% python3 -q
>>> import numpy as np
>>> np.set_printoptions(precision=1, suppress=True, linewidth=160)
>>> rnd = lambda a: np.round(a, 1) + 0
>>> F = np.loadtxt("arr.csv", delimiter=",")
>>> print(F)
[[-3.  -1.  -0.1 -1.   2.9 -0.1  2.   2.9  0.9  1. ]
 [-3.1 -1.1  0.1 -1.1  2.9  0.1  2.   3.   0.9  1. ]
 [-2.9 -1.1  0.  -1.   3.1  0.2  2.   3.1  0.8  0.9]
 [-3.  -0.9  0.1 -1.   3.   0.1  2.   3.1  0.9  1. ]
 [-2.9 -1.  -0.1 -1.   3.  -0.1  2.   3.   1.2  1. ]
 [-3.1 -1.   0.  -1.   3.2 -0.1  1.9  2.9  0.9  0.9]
 [-3.1 -1.  -0.1 -1.   3.2  0.1  2.   3.1  1.2  1. ]
 [-3.  -1.  -0.1 -1.1  3.   0.   1.8  3.1  1.1  0.9]
 [-3.1 -1.1  0.  -0.9  2.9  0.   2.1  2.8  0.9  0.8]
 [-2.9 -1.  -0.1 -1.   3.  -0.1  2.2  3.1  1.1  0.9]
 [-1.   2.1 -2.1  0.1 -0.9  2.  -1.   2.9  2.1 -1.9]
 [-1.   2.  -2.  -0.1 -1.1  2.  -0.8  3.   2.  -2. ]
 [-0.9  1.8 -2.3 -0.1 -1.   1.9 -1.1  3.1  2.  -2.1]
 [-1.   2.  -2.1 -0.1 -1.1  2.  -1.1  3.1  2.  -2. ]
 [-0.9  1.9 -2.1 -0.1 -1.   2.  -1.   3.   2.2 -2.2]
 [-1.   2.  -2.   0.  -1.1  1.8 -1.1  3.   1.9 -2. ]
 [-1.1  2.  -2.   0.  -0.9  2.  -1.1  2.8  2.1 -1.9]
 [-1.   2.  -1.9  0.  -0.8  2.  -1.   3.   2.  -2. ]
 [-0.8  1.9 -2.1 -0.2 -1.   2.1 -1.   2.7  2.  -2.1]
 [-1.   1.9 -2.  -0.2 -1.3  2.  -1.2  3.   1.9 -2. ]]
>>> cen = F - F.mean(axis=0)
>>> vecs = np.linalg.svd(cen)[2][:2]
>>> other = cen - cen @ vecs.T @ vecs
>>> print(rnd(np.diag(vecs.T @ vecs)))
[0.1 0.2 0.2 0.  0.6 0.1 0.2 0.  0.5 0.2]
>>> print(rnd(np.linalg.norm(other) / np.linalg.norm(cen)))
0.1
>>> print(rnd(np.cov(cen @ vecs.T, rowvar=False)))
[[15.1  0. ]
 [ 0.   0. ]]
>>> r0 = np.array([-2, 2, -2])
>>> print(rnd(np.convolve(F[0], r0)))
[  6.   -4.    4.2   3.8  -7.6   8.  -10.   -1.6   0.   -6.    0.2  -2. ]
>>> left, sig, Vh = np.linalg.svd(F)
>>> print(np.argmax(sig[:-1] / (sig[1:] + 1e-6)) + 1)
2
>>> other = left[:, :2] @ np.diag(sig[:2]) @ Vh[:2]
>>> print(rnd(np.linalg.norm(F - other) / np.linalg.norm(F)))
0.0
>>> print(np.linalg.matrix_rank(F, rtol=0.05))
2
>>> lab = F[:, 1] > np.median(F[:, 1])
>>> r0 = F[lab].mean(axis=0) - F[~lab].mean(axis=0)
>>> print(rnd(r0))
[ 2.   3.  -2.   0.9 -4.   2.  -3.  -0.1  1.  -3. ]
>>> print(lab.astype(int))
[0 0 0 0 0 0 0 0 0 0 1 1 1 1 1 1 1 1 1 1]
>>> def softmax(z):
...     e = np.exp(z - z.max(axis=-1, keepdims=True))
...     return e / e.sum(axis=-1, keepdims=True)
... 
>>> print(rnd(softmax(F).sum(axis=1)))
[1. 1. 1. 1. 1. 1. 1. 1. 1. 1. 1. 1. 1. 1. 1. 1. 1. 1. 1. 1.]
>>> print(rnd(softmax(F[10] + -1)))
[0.  0.2 0.  0.  0.  0.2 0.  0.4 0.2 0. ]
>>> scores = F @ F.T / np.sqrt(10)
>>> print(softmax(scores).round(6).argmax(axis=1))
[ 6  6  6  6  6  6  6  6  6  6 14 14 14 13 14 13 14 14 14 13]
>>> m1 = np.load("case14.npy")
>>> print(m1)
[[ 0 -1 -1 -3  5]
 [ 1  0  5  4 -1]
 [ 1 -5  0  1 -2]
 [ 3 -4 -1  0  0]
 [-5  1  2  0  0]]
>>> r0, g = m1[3], m1[2]
>>> print(r0 @ g)
23
>>> print(r0 @ r0)
26
>>> pr = (r0 @ g) / (r0 @ r0) * r0
>>> print(rnd(g - pr))
[-1.7 -1.5  0.9  1.  -2. ]
>>> print(np.linalg.matrix_rank(np.outer(r0, g)))
1
>>> print(rnd(np.linalg.norm(r0 + g) ** 2 + np.linalg.norm(r0 - g) ** 2))
114.0
>>> print(np.outer(r0, g))
[[  3 -15   0   3  -6]
 [ -4  20   0  -4   8]
 [ -1   5   0  -1   2]
 [  0   0   0   0   0]
 [  0   0   0   0   0]]
>>> rng = np.random.default_rng(20746)
>>> lab = rng.permutation(5)
>>> print(lab)
[3 0 2 4 1]
>>> other = m1[lab][:, lab]
>>> print(rnd(np.linalg.det(other)), rnd(np.linalg.det(m1[lab])))
0.0 0.0
>>> K = np.vander(np.arange(5) - 3, 4, increasing=True)
>>> print(K)
[[  1  -3   9 -27]
 [  1  -2   4  -8]
 [  1  -1   1  -1]
 [  1   0   0   0]
 [  1   1   1   1]]
>>> other = np.array([[9, 5, 7], [6, 2, 6], [7, 4, 5], [1, 2, 4]])
>>> print(np.einsum("ij->j", K))
[  5  -5  15 -35]
>>> print(np.linalg.matrix_rank(np.vstack([K, other.T])))
4
>>> print(K @ other)
[[ 27 -19 -74]
 [ 17   1 -17]
 [  9   5   2]
 [  9   5   7]
 [ 23  13  22]]
>>> print(np.einsum("ik,kj->ji", K, other))
[[ 27  17   9   9  23]
 [-19   1   5   5  13]
 [-74 -17   2   7  22]]
>>> vec = np.array([7, 9, 4, -4])
>>> y = K @ vec
>>> b, lr = np.zeros(4), 1 / np.linalg.norm(K, 2) ** 2
>>> for i in range(6):
...     b -= lr * K.T @ (K @ b - y)
...     if i % 2 == 0: print(i, round(np.linalg.norm(K @ b - y), 1))
... 
0 20.2
2 20.0
4 19.9
>>> print(rnd(b))
[ 0.3 -0.4  1.5 -4. ]
>>> print(rnd(np.linalg.cond(K)))
35.1
>>> other = np.c_[K[:, :3] @ np.array([[2, 1, 0], [0, 1, 2], [1, -1, 1]]), np.array([3, 0, 0, 0, 1])]
>>> print(other)
[[ 11 -11   3   3]
 [  6  -5   0   0]
 [  3  -1  -1   0]
 [  2   1   0   0]
 [  3   1   3   1]]
>>> print(np.linalg.matrix_rank(np.c_[K, other]))
5
>>> other = K / np.sqrt((K ** 2).mean(axis=1, keepdims=True))
>>> print(np.linalg.matrix_rank(other) == np.linalg.matrix_rank(K))
True
>>> print(np.linalg.matrix_rank(K - K.mean(axis=1, keepdims=True)))
3
>>> W0 = np.load("data.npy")
>>> print(W0)
[[ 1.1 -1.2  0.8 -1.1 -1.1 -1.3  0.   0.6 -0.9 -0.1  1.3 -0.7 -1. ]
 [ 1.9 -0.7 -0.5  0.4  0.2 -0.2 -1.4 -0.5 -0.2 -0.8  1.  -2.3 -0.3]
 [-1.  -0.5 -0.3  1.  -0.8 -0.4  1.9 -1.7 -0.5 -0.5  0.3  0.6 -2. ]
 [ 0.   0.  -1.  -1.5  1.5  0.6 -0.5  1.1  1.   0.8 -0.8  1.2 -0.9]
 [-2.5 -0.2 -0.2  0.5 -0.7 -1.2 -0.8 -0.5 -0.6  0.5  1.5  1.9  0.9]
 [ 0.2 -0.2 -0.3  1.8 -0.5 -0.5  1.2 -1.1 -1.   0.3 -0.3  0.2 -1. ]
 [-1.2 -0.5  0.1 -0.3 -0.1  1.3  0.   0.4  1.7  0.7  2.  -1.3 -0.8]]
>>> print(rnd(W0[5] @ W0[6]))
-3.3
>>> print(rnd(np.linalg.norm(W0[5] - W0[6])))
5.4
>>> print(rnd(np.linalg.norm(W0) ** 2 / np.linalg.norm(W0, 2) ** 2))
3.4
>>> print(rnd(np.linalg.norm(W0, "nuc")))
23.4
>>> print(rnd(np.linalg.norm(W0[5], 1)), rnd(np.linalg.norm(W0[5], np.inf)))
8.6 1.8
